$ python3 -q
>>> import numpy as np
>>> np.set_printoptions(precision=1, suppress=True, linewidth=200, floatmode="fixed")
>>> K = np.array([[0.0, 1.0, 1.0], [1.0, 0.0, 1.0], [1.0, 1.0, 0.0]])
>>> vec = np.array([-1, 3, 1])
>>> target = K @ vec
>>> target
array([4.0, 0.0, 2.0])
>>> np.linalg.solve(K.T, K[1])
array([ 0.0,  1.0, -0.0])
>>> np.linalg.solve(K, target)
array([-1.0,  3.0,  1.0])
>>> W0 = np.load("a.npy")
>>> W0
array([[-1, -1,  3, -2, -2,  0],
       [-1, -1, -1,  3, -2, -2],
       [ 3, -1, -1, -1,  3, -2],
       [-2,  3, -1, -1, -1,  3],
       [-2, -2,  3, -1, -1, -1],
       [ 0, -2, -2,  3, -1, -1]])
>>> # symmetric
>>> W0.inv()
Traceback (most recent call last):
  File "<python-input-11>", line 1, in <module>
    W0.inv()
    ^^^^^^
AttributeError: 'numpy.ndarray' object has no attribute 'inv'
>>> np.trace(W0)
np.int64(-6)
>>> round(float(np.abs(np.linalg.eigvals(W0)).max()), 1)
7.1
>>> round(np.linalg.det(W0), 1)
np.float64(-343.0)
>>> W0 @ W0
array([[ 19,  -3,  -9,   0,  17,  -8],
       [ -3,  20,  -6,  -7,   2,  17],
       [ -9,  -6,  25, -16,  -7,   0],
       [  0,  -7, -16,  25,  -6,  -9],
       [ 17,   2,  -7,  -6,  20,  -3],
       [ -8,  17,   0,  -9,  -3,  19]])
>>> M = np.loadtxt("mat.csv", delimiter=",")
>>> M
array([[-3.0,  0.0,  0.0,  0.0,  0.0],
       [ 0.0, -5.0,  0.0,  0.0,  0.0],
       [ 0.0,  0.0, -3.0,  0.0,  0.0],
       [ 0.0,  0.0,  0.0,  5.0,  0.0],
       [ 0.0,  0.0,  0.0,  0.0,  4.0]])
>>> np.round(np.linalg.norm(W0, 2), 1)
np.float64(7.1)
>>> W0[3] @ W0[2]
np.int64(-16)
>>> np.linalg.norm(W0, axis=0)
array([4.4, 4.5, 5.0, 5.0, 4.5, 4.4])
>>> round(np.linalg.norm(W0[3], 1), 1), np.round(np.linalg.norm(W0[3], np.inf), 1)
(np.float64(11.0), np.float64(3.0))
>>> np.kron(np.eye(2, dtype=int), M)
array([[-3.0,  0.0,  0.0,  0.0,  0.0, -0.0,  0.0,  0.0,  0.0,  0.0],
       [ 0.0, -5.0,  0.0,  0.0,  0.0,  0.0, -0.0,  0.0,  0.0,  0.0],
       [ 0.0,  0.0, -3.0,  0.0,  0.0,  0.0,  0.0, -0.0,  0.0,  0.0],
       [ 0.0,  0.0,  0.0,  5.0,  0.0,  0.0,  0.0,  0.0,  0.0,  0.0],
       [ 0.0,  0.0,  0.0,  0.0,  4.0,  0.0,  0.0,  0.0,  0.0,  0.0],
       [-0.0,  0.0,  0.0,  0.0,  0.0, -3.0,  0.0,  0.0,  0.0,  0.0],
       [ 0.0, -0.0,  0.0,  0.0,  0.0,  0.0, -5.0,  0.0,  0.0,  0.0],
       [ 0.0,  0.0, -0.0,  0.0,  0.0,  0.0,  0.0, -3.0,  0.0,  0.0],
       [ 0.0,  0.0,  0.0,  0.0,  0.0,  0.0,  0.0,  0.0,  5.0,  0.0],
       [ 0.0,  0.0,  0.0,  0.0,  0.0,  0.0,  0.0,  0.0,  0.0,  4.0]])
>>> np.einsum("ij,ji->", M, M)
np.float64(84.0)
>>> round(np.linalg.eigvals(M).sum().real, 1)
np.float64(-2.0)
>>> np.linalg.eigvals(M)
array([-3.0, -5.0, -3.0,  5.0,  4.0])
>>> np.round(np.linalg.det(M.T), 1)
np.float64(-900.0)
>>> round(float(np.linalg.det(M[::-1])), 1)
-900.0
>>> np.allclose(M @ M.T, M.T @ M)
True
>>> np.linalg.determinant(M)
Traceback (most recent call last):
  File "<python-input-29>", line 1, in <module>
    np.linalg.determinant(M)
    ^^^^^^^^^^^^^^^^^^^^^
AttributeError: module 'numpy.linalg' has no attribute 'determinant'
>>> round(np.linalg.det(M), 1)
np.float64(-900.0)
>>> np.trace(M)
np.float64(-2.0)
>>> M.inv()
Traceback (most recent call last):
  File "<python-input-32>", line 1, in <module>
    M.inv()
    ^^^^^
AttributeError: 'numpy.ndarray' object has no attribute 'inv'
>>> J = np.load("x.npy")
>>> J
array([[ 7, -6,  9, -5,  9,  6],
       [-6,  7, -6,  9, -5,  9],
       [ 9, -6,  7, -6,  9, -5],
       [-5,  9, -6,  7, -6,  9],
       [ 9, -5,  9, -6,  7, -6],
       [ 6,  9, -5,  9, -6,  7]])
>>> theta = np.radians(36)
>>> r_ = np.eye(6)
>>> r_[3, 3] = r_[1, 1] = np.cos(theta)
>>> r_[3, 1], r_[1, 3] = -np.sin(theta), np.sin(theta)
>>> r_
array([[ 1.0,  0.0,  0.0,  0.0,  0.0,  0.0],
       [ 0.0,  0.8,  0.0,  0.6,  0.0,  0.0],
       [ 0.0,  0.0,  1.0,  0.0,  0.0,  0.0],
       [ 0.0, -0.6,  0.0,  0.8,  0.0,  0.0],
       [ 0.0,  0.0,  0.0,  0.0,  1.0,  0.0],
       [ 0.0,  0.0,  0.0,  0.0,  0.0,  1.0]])
>>> other = J @ r_.T
>>> np.abs(other - J).max(axis=0)
array([0.0, 4.0, 0.0, 7.0, 0.0, 0.0])
>>> np.round(np.linalg.det(r_), 1), round(float(np.trace(r_)), 1)
(np.float64(1.0), 5.6)
>>> np.allclose(J @ J.T, other @ other.T)
True
>>> np.linalg.svd(J, compute_uv=False), np.linalg.svd(other, compute_uv=False)
(array([38.7, 15.3, 10.3,  2.4,  2.4,  1.7]), array([38.7, 15.3, 10.3,  2.4,  2.4,  1.7]))
>>> m1 = np.load("data.npy")
>>> m1
array([[ 0,  0,  1,  0, -2,  0,  0],
       [ 0,  0,  3,  1,  3, -1,  1],
       [-1, -3,  0,  1,  1,  0, -2],
       [ 0, -1, -1,  0,  2,  1, -1],
       [ 2, -3, -1, -2,  0, -1,  0],
       [ 0,  1,  0, -1,  1,  0,  1],
       [ 0, -1,  2,  1,  0, -1,  0]])
>>> # looks like rank 6
>>> left, sigma, VT = np.linalg.svd(m1)
>>> evecs = VT[:(sigma > 1e-8).sum()]
>>> rng = np.random.default_rng(9359)
>>> vec = m1[0] + -1 * m1[6] + rng.integers(2) * np.eye(7)[5]
>>> vec
array([ 0.0,  1.0, -1.0, -1.0, -2.0,  1.0,  0.0])
>>> np.allclose(evecs.T @ evecs @ vec, vec)
True
>>> round(float(np.linalg.norm(vec - evecs.T @ evecs @ vec)), 1)
0.0
>>> np.diag(evecs.T @ evecs)
array([1.0, 0.9, 1.0, 0.9, 1.0, 0.9, 0.4])
>>> np.round(np.sort(np.abs(np.linalg.eigvals(m1))), 1) + 0
array([0.0, 0.7, 0.7, 3.6, 3.6, 5.2, 5.2])
>>> (m1 - m1.T) / 2
array([[ 0.0,  0.0,  1.0,  0.0, -2.0,  0.0,  0.0],
       [ 0.0,  0.0,  3.0,  1.0,  3.0, -1.0,  1.0],
       [-1.0, -3.0,  0.0,  1.0,  1.0,  0.0, -2.0],
       [ 0.0, -1.0, -1.0,  0.0,  2.0,  1.0, -1.0],
       [ 2.0, -3.0, -1.0, -2.0,  0.0, -1.0,  0.0],
       [ 0.0,  1.0,  0.0, -1.0,  1.0,  0.0,  1.0],
       [ 0.0, -1.0,  2.0,  1.0,  0.0, -1.0,  0.0]])
>>> round(np.linalg.det(m1), 1)
np.float64(-0.0)
>>> np.allclose(m1 @ m1.T, m1.T @ m1)
True
>>> np.allclose(m1, m1.T)
False
>>> round(float(np.linalg.norm(m1, 2) / np.linalg.norm(m1)), 1)
0.6
>>> np.argsort(-np.linalg.norm(m1, axis=0).round(6), kind="stable")[:3]
array([1, 4, 2])
>>> np.linalg.cond(m1) > 100
np.True_
>>> [round(float(x), 1) for x in np.linalg.svd(m1, compute_uv=False)[:3]]
[5.2, 5.2, 3.6]
>>> other = np.array([[-3, 4], [1, 1]])
>>> cent = np.array([[0, -2, 0, 1], [-1, 2, -2, -2], [2, 0, 1, -2], [-2, -1, 1, -1]])
>>> E = np.block([[other, np.array([[2, 3, 3, 0], [3, 2, 3, 3]])], [np.zeros((4, 2)), cent]])
>>> E
array([[-3.0,  4.0,  2.0,  3.0,  3.0,  0.0],
       [ 1.0,  1.0,  3.0,  2.0,  3.0,  3.0],
       [ 0.0,  0.0,  0.0, -2.0,  0.0,  1.0],
       [ 0.0,  0.0, -1.0,  2.0, -2.0, -2.0],
       [ 0.0,  0.0,  2.0,  0.0,  1.0, -2.0],
       [ 0.0,  0.0, -2.0, -1.0,  1.0, -1.0]])
>>> G = E.T @ E
>>> np.trace(G), (E ** 2).sum()
(np.float64(114.0), np.float64(114.0))
>>> np.linalg.eigvalsh(G)[::-1]
array([66.8, 25.0, 10.8,  7.7,  3.5,  0.1])
>>> G
array([[ 10.0, -11.0,  -3.0,  -7.0,  -6.0,   3.0],
       [-11.0,  17.0,  11.0,  14.0,  15.0,   3.0],
       [ -3.0,  11.0,  22.0,  12.0,  17.0,   9.0],
       [ -7.0,  14.0,  12.0,  22.0,  10.0,   1.0],
       [ -6.0,  15.0,  17.0,  10.0,  24.0,  10.0],
       [  3.0,   3.0,   9.0,   1.0,  10.0,  19.0]])
>>> np.diag(G)
array([10.0, 17.0, 22.0, 22.0, 24.0, 19.0])
>>> other = m1 / np.linalg.norm(m1, axis=1, keepdims=True)
>>> G = other @ other.T
>>> np.linalg.norm(other, axis=1)
array([1.0, 1.0, 1.0, 1.0, 1.0, 1.0, 1.0])
>>> G[3]
array([-0.8,  0.1,  0.6,  1.0,  0.2,  0.0, -0.3])
>>> np.round(np.degrees(np.arccos(np.clip(G[3, 0], -1, 1))), 1)
np.float64(142.2)
>>> blk = np.stack([E, 2 * E, E[::-1]])
>>> np.linalg.matrix_rank(blk)
array([6, 6, 6])
>>> np.linalg.norm(blk, axis=(1, 2))
array([10.7, 21.4, 10.7])
>>> np.linalg.matrix_rank(blk.reshape(3, -1))
np.int64(2)
>>> other = np.array([[4, 0, 4], [7, 7, 9], [9, 5, 6], [7, 2, 5], [6, 5, 1], [4, 2, 8]])
>>> other @ E
Traceback (most recent call last):
  File "<python-input-84>", line 1, in <module>
    other @ E
    ~~~~~~^~~
ValueError: matmul: Input operand 1 has a mismatch in its core dimension 0, with gufunc signature (n?,k),(k,m?)->(n?,m?) (size 6 is different from 3)
>>> E @ other
array([[ 73.0,  59.0,  54.0],
       [ 82.0,  47.0,  68.0],
       [-10.0,  -2.0,  -2.0],
       [-15.0, -15.0, -14.0],
       [ 16.0,  11.0,  -3.0],
       [-23.0,  -9.0, -24.0]])
>>> np.einsum("ik,kj->ji", E, other)
array([[ 73.0,  82.0, -10.0, -15.0,  16.0, -23.0],
       [ 59.0,  47.0,  -2.0, -15.0,  11.0,  -9.0],
       [ 54.0,  68.0,  -2.0, -14.0,  -3.0, -24.0]])
>>> np.einsum("ij->j", E)
array([-2.0,  5.0,  4.0,  4.0,  6.0, -1.0])
>>> np.linalg.matrix_rank(np.vstack([E, other.T]))
np.int64(6)
>>> np.vstack([E, other.T]).shape
(9, 6)
>>> other.T @ E.T
array([[ 73.0,  82.0, -10.0, -15.0,  16.0, -23.0],
       [ 59.0,  47.0,  -2.0, -15.0,  11.0,  -9.0],
       [ 54.0,  68.0,  -2.0, -14.0,  -3.0, -24.0]])
>>> np.linalg.matrix_rank(E @ other)
np.int64(3)
>>> mat = np.array([[5, -2, -5, -5], [-2, 12, 4, 2], [-5, 4, 6, 5], [-5, 2, 5, 5]])
>>> # symmetric, so the eigenvalues are real
>>> z = rng.permutation(4)
>>> z
array([0, 3, 2, 1])
>>> other = mat[z][:, z]
>>> np.trace(other)
np.int64(28)
>>> other
array([[ 5, -5, -5, -2],
       [-5,  5,  5,  2],
       [-5,  5,  6,  4],
       [-2,  2,  4, 12]])
>>> np.round(np.sort(np.abs(np.linalg.eigvals(other))), 1) + 0
array([ 0.0,  0.4,  8.9, 18.7])
>>> np.einsum("ii->", mat)
np.int64(28)
>>> np.round(np.poly(mat), 1) + 0
array([  1.0, -28.0, 178.0, -72.0,   0.0])
>>> np.round(np.linalg.eigvals(mat), 1) + 0
array([18.7,  8.9,  0.0,  0.4])
>>> np.einsum("ij,ji->", mat, mat)
np.int64(428)
>>> round(float(np.linalg.det(2 * mat)), 1), np.round(np.linalg.det(mat), 1)
(0.0, np.float64(0.0))
>>> np.kron(np.eye(2, dtype=int), mat)
array([[ 5, -2, -5, -5,  0,  0,  0,  0],
       [-2, 12,  4,  2,  0,  0,  0,  0],
       [-5,  4,  6,  5,  0,  0,  0,  0],
       [-5,  2,  5,  5,  0,  0,  0,  0],
       [ 0,  0,  0,  0,  5, -2, -5, -5],
       [ 0,  0,  0,  0, -2, 12,  4,  2],
       [ 0,  0,  0,  0, -5,  4,  6,  5],
       [ 0,  0,  0,  0, -5,  2,  5,  5]])
>>> round(float(np.linalg.det(mat[::-1])), 1)
0.0
>>> left, sigma, VT = np.linalg.svd(mat)
>>> evecs = VT[:(sigma > 1e-8).sum()]
>>> vec = mat[2] + -3 * mat[1] + rng.integers(2) * np.eye(4)[2]
>>> vec
array([  1.0, -32.0,  -6.0,  -1.0])
>>> np.linalg.matrix_rank(np.vstack([mat, vec]))
np.int64(3)
>>> np.round(np.linalg.norm(vec - evecs.T @ evecs @ vec), 1)
np.float64(0.0)
>>> other = np.array([[-1, 2], [3, -2], [3, -2], [-5, -3], [-2, 5]])
>>> cent = np.array([[2, 1, 3, -3], [-2, 1, -3, -3]])
>>> F = other @ cent + 0.1 * rng.normal(size=(5, 4))
>>> F
array([[ -6.0,   1.0,  -9.2,  -2.9],
       [  9.9,   1.2,  15.1,  -3.0],
       [  9.9,   1.0,  15.1,  -3.0],
       [ -3.9,  -8.0,  -6.0,  23.9],
       [-14.1,   3.1, -20.9,  -8.9]])
>>> other = np.c_[F[:, :2] @ np.array([[1, 0], [0, 2]]), np.array([3, 3, -3, 1, -1])]
>>> other
array([[ -6.0,   2.1,   3.0],
       [  9.9,   2.3,   3.0],
       [  9.9,   2.1,  -3.0],
       [ -3.9, -16.1,   1.0],
       [-14.1,   6.2,  -1.0]])
>>> np.linalg.norm(np.linalg.qr(F)[0].T @ other, axis=0) ** 2 / ((other ** 2).sum(axis=0) + 1e-12)
array([1.0, 1.0, 1.0])
>>> np.round(np.linalg.lstsq(F, other[:, 0])[0], 1) + 0
array([1.0, 0.0, 0.0, 0.0])
>>> np.linalg.matrix_rank(np.c_[F, other])
np.int64(5)
>>> np.round(np.linalg.norm(other - F @ np.linalg.lstsq(F, other)[0], axis=0), 1) + 0
array([0.0, 0.0, 0.8])
>>> vec = np.array([0, 5, -2, -5])
>>> target = F @ vec
>>> target
array([  38.2,   -9.5,  -10.3, -147.8,  101.8])
>>> try:
...     np.linalg.solve(F, target)
... except np.linalg.LinAlgError as e:
...     print(repr(e))
... 
LinAlgError('Last 2 dimensions of the array must be square')
>>> target = target + 0.3 * rng.normal(size=5)
>>> target
array([  38.0,   -9.5,  -10.5, -148.3,  101.7])
>>> beta, *_ = np.linalg.lstsq(F, target)
>>> [round(float(np.linalg.norm(np.linalg.solve(F.T @ F + lam * np.eye(4), F.T @ target))), 2) for lam in (0, 1, 10, 100)]
[6.86, 6.55, 6.47, 5.81]
>>> np.round(F.T @ (target - F @ beta), 1) + 0
array([0.0, 0.0, 0.0, 0.0])
>>> np.round(np.linalg.norm(target - F @ beta), 1)
np.float64(0.3)
>>> z = rng.permutation(4)
>>> other = F[:, z] * rng.choice([-1, 1], 4)
>>> other
array([[ -6.0,  -1.0,   2.9,   9.2],
       [  9.9,  -1.2,   3.0, -15.1],
       [  9.9,  -1.0,   3.0, -15.1],
       [ -3.9,   8.0, -23.9,   6.0],
       [-14.1,  -3.1,   8.9,  20.9]])
>>> left, _, VT = np.linalg.svd(F.T @ other)
>>> z
array([0, 1, 3, 2])
>>> np.round(left @ VT, 1) + 0
array([[ 1.0,  0.0,  0.0,  0.0],
       [ 0.0, -1.0,  0.0,  0.0],
       [ 0.0,  0.0,  0.0, -1.0],
       [ 0.0,  0.0, -1.0,  0.0]])
